In [1]: import numpy as np

In [2]: np.set_printoptions(suppress=True, linewidth=140)

In [3]: rnd = lambda a: np.round(a, 3) + 0

In [4]: M = np.load("out11.npy")

In [5]: M
Out[5]: 
array([[  5,   5,   3,  -2],
       [  2,  -1,   1,   4],
       [  0,   0,  -5,   2],
       [  1,   7,   1, -10]])

In [6]: left, s, VT = np.linalg.svd(M)

In [7]: rnd(s)
Out[7]: array([14.087,  6.745,  4.589,  0.   ])

In [8]: np.argmax(s[:-1] / (s[1:] + 1e-6)) + 1
Out[8]: np.int64(3)

In [9]: Y = left[:, :3] @ np.diag(s[:3]) @ VT[:3]

In [10]: rnd(np.abs(M - Y).max())
Out[10]: np.float64(0.0)

In [11]: rnd(np.linalg.norm(M - Y) / np.linalg.norm(M))
Out[11]: np.float64(0.0)

In [12]: r0 = np.array([1, 5, -2, -5, 5])

In [13]: X = r0[np.abs(np.subtract.outer(np.arange(5), np.arange(5)))]

In [14]: X
Out[14]: 
array([[ 1,  5, -2, -5,  5],
       [ 5,  1,  5, -2, -5],
       [-2,  5,  1,  5, -2],
       [-5, -2,  5,  1,  5],
       [ 5, -5, -2,  5,  1]])

In [15]: vec = np.array([-2, 1, 0, 5, 3])

In [16]: target = X @ vec

In [17]: target
Out[17]: array([ -7, -34,  28,  28,  13])

In [18]: rnd(np.linalg.solve(X, X[:, 1]))
Out[18]: array([0., 1., 0., 0., 0.])

In [19]: rnd(np.linalg.solve(X, -1 * target))
Out[19]: array([ 2., -1.,  0., -5., -3.])

In [20]: vals, evecs = np.linalg.eigh(X)

In [21]: vec = np.array([8, 1, 7, -3, 6])

In [22]: rnd(vec @ X @ vec / (vec @ vec)), rnd(vals[0]), rnd(vals[-1])
Out[22]: (np.float64(1.252), np.float64(-11.095), np.float64(10.095))

In [23]: rnd(np.linalg.eigvalsh(X[1:, 1:]))
Out[23]: array([-7.602, -4.831,  6.831,  9.602])

In [24]: np.abs(np.diag(np.linalg.qr(M)[1])) > 1e-9
Out[24]: array([ True,  True,  True, False])

In [25]: np.allclose(M[:-1].T @ np.linalg.lstsq(M[:-1].T, M[-1])[0], M[-1])
Out[25]: True

In [26]: rnd(np.trace(np.linalg.pinv(M) @ M))
Out[26]: np.float64(3.0)

In [27]: rnd(M @ np.linalg.pinv(M) @ M)
Out[27]: 
array([[  5.,   5.,   3.,  -2.],
       [  2.,  -1.,   1.,   4.],
       [  0.,   0.,  -5.,   2.],
       [  1.,   7.,   1., -10.]])

In [28]: Y = np.linalg.inv(X)

In [29]: rnd(np.linalg.cond(X))
Out[29]: np.float64(2.443)

In [30]: rnd(np.linalg.inv(Y))
Out[30]: 
array([[ 1.,  5., -2., -5.,  5.],
       [ 5.,  1.,  5., -2., -5.],
       [-2.,  5.,  1.,  5., -2.],
       [-5., -2.,  5.,  1.,  5.],
       [ 5., -5., -2.,  5.,  1.]])

In [31]: rnd(np.linalg.det(X) * Y)
Out[31]: 
array([[2409., 2610.,  224., -370., 3303.],
       [2610.,  708., 3360., -484., -370.],
       [ 224., 3360.,  672., 3360.,  224.],
       [-370., -484., 3360.,  708., 2610.],
       [3303., -370.,  224., 2610., 2409.]])

In [32]: rnd(Y)
Out[32]: 
array([[ 0.072,  0.078,  0.007, -0.011,  0.099],
       [ 0.078,  0.021,  0.101, -0.015, -0.011],
       [ 0.007,  0.101,  0.02 ,  0.101,  0.007],
       [-0.011, -0.015,  0.101,  0.021,  0.078],
       [ 0.099, -0.011,  0.007,  0.078,  0.072]])

In [33]: rnd(np.linalg.det(X) * np.linalg.det(Y))
Out[33]: np.float64(1.0)

In [34]: rnd(X @ Y)
Out[34]: 
array([[1., 0., 0., 0., 0.],
       [0., 1., 0., 0., 0.],
       [0., 0., 1., 0., 0.],
       [0., 0., 0., 1., 0.],
       [0., 0., 0., 0., 1.]])

In [35]: rnd(np.linalg.slogdet(X)[0])
Out[35]: np.float64(1.0)

In [36]: C2 = X.T @ X

In [37]: np.trace(C2), (X ** 2).sum()
Out[37]: (np.int64(379), np.int64(379))

In [38]: np.diag(C2)
Out[38]: array([80, 80, 59, 80, 80])

In [39]: (X @ X.T).shape
Out[39]: (5, 5)

In [40]: O, _ = np.linalg.qr(np.array([[-2.0, 0.9, -0.1, 0.3],
    ...:     [0.8, 0.3, -0.2, 0.7],
    ...:     [0.1, 1.0, 0.3, 0.5],
    ...:     [1.6, 0.5, -1.2, -1.7]]))

In [41]: W0 = O[:, :4]

In [42]: rnd(W0)
Out[42]: 
array([[-0.745, -0.496,  0.417, -0.158],
       [ 0.298, -0.258, -0.121, -0.911],
       [ 0.037, -0.698, -0.651,  0.296],
       [ 0.596, -0.447,  0.623,  0.239]])

In [43]: O, R = np.linalg.qr(W0)

In [44]: rnd(np.abs(np.diag(R)))
Out[44]: array([1., 1., 1., 1.])

In [45]: np.allclose(R.T @ R, W0.T @ W0)
Out[45]: True

In [46]: rnd(O.T @ O)
Out[46]: 
array([[1., 0., 0., 0.],
       [0., 1., 0., 0.],
       [0., 0., 1., 0.],
       [0., 0., 0., 1.]])

In [47]: O.shape, R.shape
Out[47]: ((4, 4), (4, 4))

In [48]: rnd(abs(R[0, 0])), rnd(np.linalg.norm(W0[:, 0]))
Out[48]: (np.float64(1.0), np.float64(1.0))

In [49]: rnd(O)
Out[49]: 
array([[-0.745, -0.496,  0.417, -0.158],
       [ 0.298, -0.258, -0.121, -0.911],
       [ 0.037, -0.698, -0.651,  0.296],
       [ 0.596, -0.447,  0.623,  0.239]])

In [50]: rnd(np.trace(O @ O.T))
Out[50]: np.float64(4.0)

In [51]: rnd(O @ R)
Out[51]: 
array([[-0.745, -0.496,  0.417, -0.158],
       [ 0.298, -0.258, -0.121, -0.911],
       [ 0.037, -0.698, -0.651,  0.296],
       [ 0.596, -0.447,  0.623,  0.239]])

In [52]: rnd(np.diff(W0, axis=0))
Out[52]: 
array([[ 1.043,  0.238, -0.538, -0.753],
       [-0.261, -0.44 , -0.53 ,  1.207],
       [ 0.559,  0.251,  1.273, -0.057]])

In [53]: np.unravel_index(np.abs(W0).argmax(), W0.shape)
Out[53]: (np.int64(1), np.int64(3))

In [54]: rnd(W0 - W0[0])
Out[54]: 
array([[ 0.   ,  0.   ,  0.   ,  0.   ],
       [ 1.043,  0.238, -0.538, -0.753],
       [ 0.782, -0.202, -1.068,  0.455],
       [ 1.341,  0.049,  0.205,  0.397]])

In [55]: np.count_nonzero(W0)
Out[55]: np.int64(16)

In [56]: np.linalg.rank(W0)
AttributeError: module 'numpy.linalg' has no attribute 'rank'


In [57]: r0 = np.array([5, 4])

In [58]: rnd(np.convolve(W0[0], r0))
Out[58]: array([-3.724, -5.459,  0.103,  0.878, -0.633])

In [59]: rnd(np.correlate(W0[0], W0[2], "full"))
Out[59]: array([-0.221,  0.338,  0.966,  0.   , -0.207,  0.126, -0.006])

In [60]: rnd(np.polyval(r0, W0[0]))
Out[60]: array([0.276, 1.52 , 6.087, 3.208])

In [61]: rng = np.random.default_rng(868)

In [62]: K = rng.normal(size=(20, 4))

In [63]: K = 3 * K / np.linalg.norm(K, axis=1, keepdims=True)

In [64]: rnd(K)
Out[64]: 
array([[-0.701, -0.823, -2.525, -1.206],
       [-2.536,  0.699,  1.031, -1.009],
       [ 1.643, -0.368, -1.717, -1.794],
       [ 1.761,  1.277, -1.058, -1.774],
       [-0.283, -2.445,  0.77 ,  1.532],
       [ 0.537,  2.582, -1.381,  0.374],
       [ 1.635, -1.437,  0.025,  2.064],
       [-0.754,  0.507,  2.721,  0.879],
       [-1.531, -1.149, -1.067,  2.048],
       [ 2.302,  1.713, -0.01 , -0.875],
       [-1.89 , -1.416,  1.318, -1.298],
       [-1.932,  0.901,  1.689,  1.266],
       [ 0.934, -0.908,  1.012,  2.505],
       [ 2.562,  0.42 , -0.108, -1.5  ],
       [-2.606, -0.917,  1.137,  0.278],
       [ 1.884, -1.111, -1.893,  0.794],
       [-1.541, -1.499,  1.644, -1.294],
       [-2.627,  0.039,  1.103,  0.939],
       [-0.481, -2.485, -1.229,  1.041],
       [ 0.838,  1.382, -1.76 ,  1.814]])

In [65]: Y = np.c_[K[:, :2] @ np.array([[3, -4], [1, 2]]), np.array([-3, -3, -2, 1, 2, -3, 2, -2, 1, -2, -1, -2, -1, 1, 3, -3, -3, 2, 3, 1])]

In [66]: rnd(Y)
Out[66]: 
array([[-2.925,  1.158, -3.   ],
       [-6.908, 11.542, -3.   ],
       [ 4.561, -7.306, -2.   ],
       [ 6.561, -4.491,  1.   ],
       [-3.294, -3.759,  2.   ],
       [ 4.193,  3.015, -3.   ],
       [ 3.467, -9.413,  2.   ],
       [-1.755,  4.03 , -2.   ],
       [-5.743,  3.827,  1.   ],
       [ 8.62 , -5.783, -2.   ],
       [-7.087,  4.729, -1.   ],
       [-4.896,  9.53 , -2.   ],
       [ 1.894, -5.554, -1.   ],
       [ 8.104, -9.407,  1.   ],
       [-8.734,  8.588,  3.   ],
       [ 4.542, -9.76 , -3.   ],
       [-6.121,  3.164, -3.   ],
       [-7.842, 10.587,  2.   ],
       [-3.928, -3.046,  3.   ],
       [ 3.897, -0.589,  1.   ]])

In [67]: np.linalg.matrix_rank(Y)
Out[67]: np.int64(3)

In [68]: rnd(np.linalg.norm(Y - K @ np.linalg.lstsq(K, Y)[0], axis=0))
Out[68]: array([0.   , 0.   , 9.006])

In [69]: rnd(np.linalg.norm(np.linalg.qr(K)[0].T @ Y, axis=0) ** 2 / ((Y ** 2).sum(axis=0) + 1e-12))
Out[69]: array([1.   , 1.   , 0.164])

In [70]: C2 = np.cov(Y, rowvar=False)

In [71]: rnd(np.linalg.eigvalsh(C2)[::-1])
Out[71]: array([73.781,  8.962,  3.695])

In [72]: rnd(np.median(Y, axis=0))
Out[72]: array([-2.34 ,  0.284, -1.   ])

In [73]: rnd(np.polyfit(Y[:, 1], Y[:, 0], 1))
Out[73]: array([-0.666, -0.634])

In [74]: np.argsort(-Y.std(axis=0).round(6), kind="stable")
Out[74]: array([1, 0, 2])

In [75]: np.argwhere(np.triu(np.abs(np.corrcoef(Y.T)) > 0.8, 1))
Out[75]: array([[0, 1]])

In [76]: rnd(np.corrcoef(Y.T))
Out[76]: 
array([[ 1.   , -0.802, -0.135],
       [-0.802,  1.   , -0.09 ],
       [-0.135, -0.09 ,  1.   ]])

In [77]: rnd(np.corrcoef(Y[:, 1], Y[:, 0])[0, 1])
Out[77]: np.float64(-0.802)

In [78]: vec = np.array([1, 3, 0, 2])

In [79]: target = K @ vec

In [80]: np.linalg.solve(K, target)
LinAlgError: Last 2 dimensions of the array must be square


In [81]: rnd(np.linalg.pinv(K) @ K)
Out[81]: 
array([[1., 0., 0., 0.],
       [0., 1., 0., 0.],
       [0., 0., 1., 0.],
       [0., 0., 0., 1.]])

In [82]: rnd(np.linalg.solve(K.T @ K, K.T @ target))
Out[82]: array([1., 3., 0., 2.])

In [83]: rnd(np.linalg.lstsq(K, target)[0])
Out[83]: array([1., 3., 0., 2.])

In [84]: target = target + 0.05 * rng.normal(size=20)

In [85]: rnd(target)
Out[85]: 
array([-5.592, -2.472, -2.979,  2.117, -4.578,  9.066,  1.442,  2.581, -0.87 ,  5.733, -8.703,  3.302,  3.236,  0.823, -4.811,  0.127,
       -8.59 , -0.642, -5.807,  8.627])

In [86]: c, *_ = np.linalg.lstsq(K, target)

In [87]: rnd(c)
Out[87]: array([1.004, 3.001, 0.001, 1.995])

In [88]: rnd(K.T @ (target - K @ c))
Out[88]: array([0., 0., 0., 0.])

In [89]: rnd(np.linalg.norm(target - K @ c))
Out[89]: np.float64(0.142)

In [90]: c.round()
Out[90]: array([1., 3., 0., 2.])

In [91]: C = np.array([[3, 2, 2, -1], [0, 0, -2, -3], [3, -1, -1, 0]])

In [92]: data = rng.normal(size=(27, 3)) @ C + np.array([1, 5, 5, 4])

In [93]: rnd(data)
Out[93]: 
array([[ 8.387,  7.792,  6.12 , -0.259],
       [-5.121,  5.515,  4.663,  3.231],
       [ 3.052,  3.036,  3.064,  4.47 ],
       [-0.757,  3.39 ,  5.701,  8.198],
       [-5.025,  3.527,  5.452,  8.048],
       [-1.671,  6.194,  5.283,  2.533],
       [ 0.301,  7.354,  4.081, -1.616],
       [-1.907,  8.166,  9.006,  4.529],
       [-6.211,  3.642,  1.968,  2.744],
       [ 0.546,  9.828,  9.397,  1.794],
       [-5.913,  3.363,  4.813,  7.488],
       [ 8.6  ,  7.328,  7.911,  3.253],
       [-2.458,  7.382,  5.654,  0.998],
       [ 4.948,  6.893,  5.954,  1.521],
       [ 1.203,  5.188,  6.467,  5.834],
       [ 2.894,  5.409,  2.878, -0.143],
       [ 0.058,  8.199,  6.512,  0.508],
       [-1.467,  6.111,  7.997,  6.733],
       [ 2.5  ,  4.501,  5.7  ,  5.798],
       [ 0.125,  4.686,  6.   ,  6.172],
       [ 5.62 ,  3.603,  2.724,  2.633],
       [ 0.668,  2.914,  1.907,  3.222],
       [-3.08 ,  5.389,  3.874,  2.051],
       [ 0.837,  6.42 ,  5.445,  2.081],
       [ 0.773,  2.816,  4.622,  7.461],
       [ 0.572,  3.7  ,  3.564,  4.277],
       [ 7.862,  7.618,  8.402,  3.54 ]])

In [94]: Y = data / np.linalg.norm(data, axis=1, keepdims=True)

In [95]: C2 = Y @ Y.T

In [96]: rnd(np.linalg.norm(Y, axis=1))
Out[96]: array([1., 1., 1., 1., 1., 1., 1., 1., 1., 1., 1., 1., 1., 1., 1., 1., 1., 1., 1., 1., 1., 1., 1., 1., 1., 1., 1.])

In [97]: rnd(np.degrees(np.arccos(np.clip(C2[21, 3], -1, 1))))
Out[97]: np.float64(22.909)

In [98]: (C2 - 2 * np.eye(27)).round(6).argmax(axis=1)
Out[98]: array([13, 22, 18, 24, 10,  7, 16,  5,  1, 16,  4, 26,  5, 26, 19, 13,  9, 19, 14, 14, 11, 25,  1,  9,  3, 19, 11])

In [99]: C = data[[18, 1]].astype(float)

In [100]: for _ in range(5):
     ...:     z = np.linalg.norm(data[:, None] - C, axis=-1).argmin(axis=1)
     ...:     C = np.array([data[z == j].mean(axis=0) for j in range(2)])
     ...: 

In [101]: z
Out[101]: array([0, 1, 0, 1, 1, 1, 1, 1, 1, 1, 1, 0, 1, 0, 0, 0, 1, 1, 0, 1, 0, 0, 1, 0, 0, 0, 0])

In [102]: np.abs(C[1] - C[0]).argmax()
Out[102]: np.int64(0)

In [103]: rnd(C[1] - C[0])
Out[103]: array([-6.013,  0.74 ,  0.762,  0.454])

In [104]: mat = np.load("case19.npy")

In [105]: mat
Out[105]: 
array([[-0.055,  3.955, -4.082],
       [-0.045,  3.97 , -4.074],
       [ 0.047,  3.994, -3.964],
       [ 0.008,  4.003, -3.925],
       [ 0.02 ,  3.968, -4.02 ],
       [ 0.016,  3.93 , -3.913],
       [-0.046,  4.06 , -3.979],
       [ 0.021,  3.946, -4.003],
       [ 0.023,  4.015, -3.945],
       [ 0.007,  3.955, -4.018],
       [-2.016,  2.984, -2.056],
       [-1.998,  3.086, -1.958],
       [-2.028,  2.966, -2.042],
       [-2.015,  3.083, -1.998],
       [-1.975,  3.051, -2.033],
       [-1.994,  3.078, -2.061],
       [-2.03 ,  3.019, -2.027],
       [-1.987,  2.923, -2.018],
       [-2.118,  2.966, -2.042],
       [-2.041,  2.98 , -1.994],
       [-1.   ,  3.956, -0.973],
       [-1.018,  4.052, -1.001],
       [-0.998,  3.918, -0.961],
       [-1.052,  4.054, -0.955],
       [-0.953,  3.912, -0.972],
       [-0.962,  3.979, -0.939],
       [-0.973,  4.056, -1.058],
       [-1.069,  3.946, -1.052],
       [-1.012,  3.894, -0.948],
       [-0.997,  3.961, -1.043]])

In [106]: d = np.linalg.norm(mat[:, None] - mat[None], axis=-1)

In [107]: np.linalg.matrix_rank(d ** 2)
Out[107]: np.int64(5)

In [108]: rnd(d[:5, :5])
Out[108]: 
array([[0.   , 0.02 , 0.161, 0.176, 0.098],
       [0.02 , 0.   , 0.145, 0.162, 0.085],
       [0.161, 0.145, 0.   , 0.056, 0.067],
       [0.176, 0.162, 0.056, 0.   , 0.102],
       [0.098, 0.085, 0.067, 0.102, 0.   ]])

In [109]: d.shape
Out[109]: (30, 30)

In [110]: np.flatnonzero(d[14] < d.mean() / 2)
Out[110]: array([10, 11, 12, 13, 14, 15, 16, 17, 18, 19])

In [111]: np.unravel_index(d.round(6).argmax(), d.shape)
Out[111]: (np.int64(0), np.int64(23))
